In [1]: import numpy as np

In [2]: np.set_printoptions(suppress=True, linewidth=140)

In [3]: M2 = np.array([[-3, 6, -9, -4, 5, 6, -3, 5],
   ...:     [9, 9, 0, 7, 8, 7, -7, 8],
   ...:     [0, -8, 1, -1, -4, -1, 5, -7],
   ...:     [5, -2, -5, -7, 1, -2, -3, -4],
   ...:     [2, 5, 4, 6, -5, 7, -9, 5],
   ...:     [2, -5, -3, 7, -7, 6, -6, -5],
   ...:     [1, -1, 2, -1, -5, 4, -8, 8],
   ...:     [5, 6, -4, 0, -2, -4, -9, 2]])

In [4]: W2 = np.array([[-2, 1, 2, -2], [0, -2, -1, 0], [0, 2, 0, -1], [-2, 2, -1, -1]])

In [5]: E = np.block([[M2, np.array([[2, 0, 2, 1],
   ...:     [2, 2, 1, 0],
   ...:     [-1, 0, 0, 1],
   ...:     [-2, 1, 0, -1],
   ...:     [0, -1, 0, -1],
   ...:     [1, -1, 0, -1],
   ...:     [0, -1, 2, 1],
   ...:     [-2, 2, -1, 0]])], [np.zeros((4, 8)), W2]])

In [6]: E
Out[6]: 
array([[-3.,  6., -9., -4.,  5.,  6., -3.,  5.,  2.,  0.,  2.,  1.],
       [ 9.,  9.,  0.,  7.,  8.,  7., -7.,  8.,  2.,  2.,  1.,  0.],
       [ 0., -8.,  1., -1., -4., -1.,  5., -7., -1.,  0.,  0.,  1.],
       [ 5., -2., -5., -7.,  1., -2., -3., -4., -2.,  1.,  0., -1.],
       [ 2.,  5.,  4.,  6., -5.,  7., -9.,  5.,  0., -1.,  0., -1.],
       [ 2., -5., -3.,  7., -7.,  6., -6., -5.,  1., -1.,  0., -1.],
       [ 1., -1.,  2., -1., -5.,  4., -8.,  8.,  0., -1.,  2.,  1.],
       [ 5.,  6., -4.,  0., -2., -4., -9.,  2., -2.,  2., -1.,  0.],
       [ 0.,  0.,  0.,  0.,  0.,  0.,  0.,  0., -2.,  1.,  2., -2.],
       [ 0.,  0.,  0.,  0.,  0.,  0.,  0.,  0.,  0., -2., -1.,  0.],
       [ 0.,  0.,  0.,  0.,  0.,  0.,  0.,  0.,  0.,  2.,  0., -1.],
       [ 0.,  0.,  0.,  0.,  0.,  0.,  0.,  0., -2.,  2., -1., -1.]])

In [7]: Q, R = np.linalg.qr(E)

In [8]: print(np.round(np.abs(np.diag(R)), 1))
[12.2 15.1 12.  11.2 10.8 10.3  3.3  3.6  2.8  2.9  2.3  0.9]

In [9]: print(round(abs(R[0, 0]), 1), round(np.linalg.norm(E[:, 0]), 1))
12.2 12.2

In [10]: Q.shape, R.shape
Out[10]: ((12, 12), (12, 12))

In [11]: rng = np.random.default_rng(33)

In [12]: M2 = E + rng.integers(-2, 3, (12, 11)) @ rng.integers(-2, 3, (11, 12))

In [13]: M2
Out[13]: 
array([[ -6.,   3.,  -8.,   9.,  -3.,   8.,   0.,   7.,   0.,  -4.,   7.,  -3.],
       [ 14.,   3.,   2.,   0.,   9.,   7.,  -4.,  12.,   2.,   6.,  -5.,   0.],
       [  0.,   2.,   8.,   8., -23.,  -1.,   3.,  -7.,   4.,   8.,   2.,   6.],
       [  8.,   6.,  -1.,   5.,  -4.,  -1., -10.,  -1.,  -3.,  -3.,   0., -11.],
       [  4.,  -2.,  -1.,  10.,   3.,   3., -13.,   6.,  -3., -15.,   4., -12.],
       [ -5.,   7.,  -2.,  19., -11.,  -4.,  -8., -12.,   6.,   6.,   3.,  -8.],
       [ -9.,  13.,  -5.,   2.,  -4.,   2.,  -8.,   9.,  -1.,   9.,   6.,  -8.],
       [ -5.,  13.,   1.,  -3.,  -9.,  -5., -11.,   1., -14.,   9.,   2.,  13.],
       [ -2.,  -8.,  -1.,   0.,   1.,   3.,   7.,  -2.,   0.,  -6.,   6.,  -2.],
       [  0.,   4.,   4.,  -5.,   3.,   3.,  -1.,  -1.,   1.,   4.,  -5.,  -8.],
       [  0.,   7.,  -4.,   2.,   8.,  -2.,  -9.,   2.,  -3.,  -5.,   1.,  -7.],
       [ -6.,  -7.,  -1.,  12.,   3.,  -3.,   8.,  -7.,   1.,  -8.,   5.,  -8.]])

In [14]: np.abs(M2 - E).sum(axis=1)
Out[14]: array([50., 38., 67., 58., 67., 77., 62., 71., 37., 40., 51., 73.])

In [15]: cov = M2.T @ M2

In [16]: np.diag(cov)
Out[16]: array([483., 627., 198., 817., 945., 200., 738., 563., 282., 689., 230., 788.])

In [17]: np.linalg.matrix_rank(cov)
Out[17]: np.int64(12)

In [18]: F = np.load("sample8.npy")

In [19]: F
Out[19]: 
array([[  0.3,   0.6, -11.1, -11.1],
       [  0.3,   0.6, -11. , -11. ],
       [  0.3,   0.8,  -9.7,  -9.7],
       [  0.3,   0.8,  -9.5,  -9.5],
       [  0.4,   0.9,  -9. ,  -9. ],
       [  0.4,   1.1,  -7.4,  -7.4],
       [  0.4,   1.1,  -6.9,  -6.9],
       [  0.4,   1.1,  -6.6,  -6.6],
       [  0.3,   1.2,  -6. ,  -6. ],
       [  0.3,   1.2,  -5.7,  -5.7],
       [  0.3,   1.2,  -5.4,  -5.4],
       [  0.3,   1.2,  -5.3,  -5.3],
       [  0.1,   1.1,  -3.7,  -3.7],
       [  0. ,   1. ,  -3. ,  -3. ],
       [ -0.2,   0.8,  -2.2,  -2.2],
       [ -0.3,   0.7,  -1.8,  -1.8],
       [ -0.3,   0.5,  -1.6,  -1.6],
       [ -0.3,   0.5,  -1.5,  -1.5],
       [ -0.3,   0.5,  -1.5,  -1.5],
       [ -0.4,   0.4,  -1.4,  -1.4],
       [ -0.4,   0.4,  -1.3,  -1.3],
       [ -0.4,   0.4,  -1.2,  -1.2],
       [ -0.4,   0.3,  -1. ,  -1. ],
       [ -0.4,   0.2,  -1. ,  -1. ],
       [ -0.4,   0.2,  -0.8,  -0.8],
       [ -0.3,   0.1,  -0.7,  -0.7],
       [ -0.3,   0.1,  -0.6,  -0.6],
       [  0.3,   0. ,   0.3,   0.3],
       [  0.4,   0.1,   0.6,   0.6],
       [  0.5,   0.1,   0.7,   0.7],
       [  0.5,   0.1,   0.7,   0.7],
       [  1.6,   0.5,   1.9,   1.9],
       [  2.5,   0.9,   3. ,   3. ],
       [  3.8,   1.6,   4.4,   4.4],
       [  4. ,   1.8,   4.7,   4.7],
       [  5.1,   2.4,   5.9,   5.9],
       [  5.3,   2.5,   6.1,   6.1],
       [  5.7,   2.8,   6.6,   6.6],
       [  6.7,   3.4,   7.8,   7.8],
       [  7.8,   4.2,   9.1,   9.1],
       [  7.8,   4.2,   9.2,   9.2],
       [  8.1,   4.4,   9.6,   9.6],
       [  9.6,   5.4,  11.4,  11.4],
       [ 10.6,   6.1,  12.5,  12.5],
       [ 21.2,  13.9,  26.2,  26.2]])

In [20]: f, v = F[40], F[13]

In [21]: np.round(f @ f, 1)
Out[21]: np.float64(247.8)

In [22]: round(float(f @ v), 1)
Out[22]: -51.0

In [23]: p = (f @ v) / (f @ f) * f

In [24]: round(np.linalg.norm(f + v) ** 2 + np.linalg.norm(f - v) ** 2, 1)
Out[24]: np.float64(533.5)

In [25]: print(round((v - p) @ f, 1))
-0.0
